>>> import numpy as np
>>> np.set_printoptions(suppress=True, linewidth=100)
>>> A = np.loadtxt("out15.csv", delimiter=",")
>>> A
array([[ -3.01,   1.05,  10.76],
       [ -2.7 ,   3.97,  -2.35],
       [  0.68,   9.39, -14.58],
       [ -1.24,   3.74,  12.43],
       [ -1.56,  -4.15, -12.38],
       [ -0.24,  -3.51,  -6.78],
       [  1.94,  -1.36,  12.36],
       [ -1.48,   3.34,  -0.47],
       [ -1.81,  -4.69,  -3.73],
       [  4.49,  -3.37,   3.75],
       [  1.71,   0.74,  -5.73],
       [  0.28,   4.74,   4.  ],
       [  0.62,   6.61,   6.96],
       [ -1.62,  -2.21, -17.51],
       [ -3.84,   1.65,  18.41],
       [ -0.78,  -2.12, -16.51],
       [ -1.9 ,  -4.57,  -6.53],
       [ -3.01,  -0.51,  -2.47],
       [ -2.4 ,  -4.46,  -2.02],
       [ -0.97,  -0.22,  -3.22],
       [  3.87,  -4.59,  10.42],
       [  3.81,   1.25,  -2.35],
       [  1.84,   3.55, -11.45],
       [ -0.11,   0.32, -17.45],
       [ -1.4 ,  -3.93,  12.58],
       [  0.97,  -2.37, -13.26],
       [  3.02,  -6.33,  -4.4 ],
       [ -0.57,  -1.11,  -5.18],
       [  3.98,   0.94, -16.28],
       [  4.61,   3.27,  -7.02],
       [  2.51,  11.59,  -3.64],
       [  0.51,  -7.31,  -0.68],
       [ -0.53,   1.44,   9.64],
       [ -3.24,  -3.29,  30.23],
       [ -0.74,  -0.88,  -3.22],
       [  2.5 ,  -6.83,   4.76],
       [  4.32,  -8.38,  -3.61],
       [ -1.01,   5.06,  -5.83],
       [  1.38,   1.51,  -2.68],
       [  3.52,   5.9 ,  11.75],
       [  1.27,   3.81,   2.82],
       [  0.87,  -5.59,  -3.85]])
>>> Xs = (A - A.mean(axis=0)) / A.std(axis=0)
>>> np.round(Xs.std(axis=0), 2)
array([1., 1., 1.])
>>> beta = np.linalg.lstsq(np.delete(Xs, 2, axis=1), Xs[:, 2])[0]
>>> np.abs(beta).argmax()
np.int64(0)
>>> A @ A
Traceback (most recent call last):
  File "<python-input-8>", line 1, in <module>
    A @ A
    ~~^~~
ValueError: matmul: Input operand 1 has a mismatch in its core dimension 0, with gufunc signature (n?,k),(k,m?)->(n?,m?) (size 42 is different from 3)
>>> G = A.T @ A
>>> np.round(np.linalg.svd(A, compute_uv=False) ** 2, 2)
array([4468.01,  850.9 ,  225.74])
>>> np.allclose(G, G.T)
True
>>> np.round(np.diag(G), 2)
array([ 233.78,  850.86, 4460.01])
>>> round(np.trace(G), 2), round((A ** 2).sum(), 2)
(np.float64(5544.65), np.float64(5544.65))
>>> q, r_ = np.linalg.qr(A)
>>> np.allclose(r_.T @ r_, A.T @ A)
True
>>> round(float(abs(r_[0, 0])), 2), round(float(np.linalg.norm(A[:, 0])), 2)
(15.29, 15.29)
>>> np.round(q.T @ q, 2) + 0
array([[1., 0., 0.],
       [0., 1., 0.],
       [0., 0., 1.]])
>>> np.round(q @ r_, 2)
array([[ -3.01,   1.05,  10.76],
       [ -2.7 ,   3.97,  -2.35],
       [  0.68,   9.39, -14.58],
       [ -1.24,   3.74,  12.43],
       [ -1.56,  -4.15, -12.38],
       [ -0.24,  -3.51,  -6.78],
       [  1.94,  -1.36,  12.36],
       [ -1.48,   3.34,  -0.47],
       [ -1.81,  -4.69,  -3.73],
       [  4.49,  -3.37,   3.75],
       [  1.71,   0.74,  -5.73],
       [  0.28,   4.74,   4.  ],
       [  0.62,   6.61,   6.96],
       [ -1.62,  -2.21, -17.51],
       [ -3.84,   1.65,  18.41],
       [ -0.78,  -2.12, -16.51],
       [ -1.9 ,  -4.57,  -6.53],
       [ -3.01,  -0.51,  -2.47],
       [ -2.4 ,  -4.46,  -2.02],
       [ -0.97,  -0.22,  -3.22],
       [  3.87,  -4.59,  10.42],
       [  3.81,   1.25,  -2.35],
       [  1.84,   3.55, -11.45],
       [ -0.11,   0.32, -17.45],
       [ -1.4 ,  -3.93,  12.58],
       [  0.97,  -2.37, -13.26],
       [  3.02,  -6.33,  -4.4 ],
       [ -0.57,  -1.11,  -5.18],
       [  3.98,   0.94, -16.28],
       [  4.61,   3.27,  -7.02],
       [  2.51,  11.59,  -3.64],
       [  0.51,  -7.31,  -0.68],
       [ -0.53,   1.44,   9.64],
       [ -3.24,  -3.29,  30.23],
       [ -0.74,  -0.88,  -3.22],
       [  2.5 ,  -6.83,   4.76],
       [  4.32,  -8.38,  -3.61],
       [ -1.01,   5.06,  -5.83],
       [  1.38,   1.51,  -2.68],
       [  3.52,   5.9 ,  11.75],
       [  1.27,   3.81,   2.82],
       [  0.87,  -5.59,  -3.85]])
>>> round(np.trace(q @ q.T), 2)
np.float64(3.0)
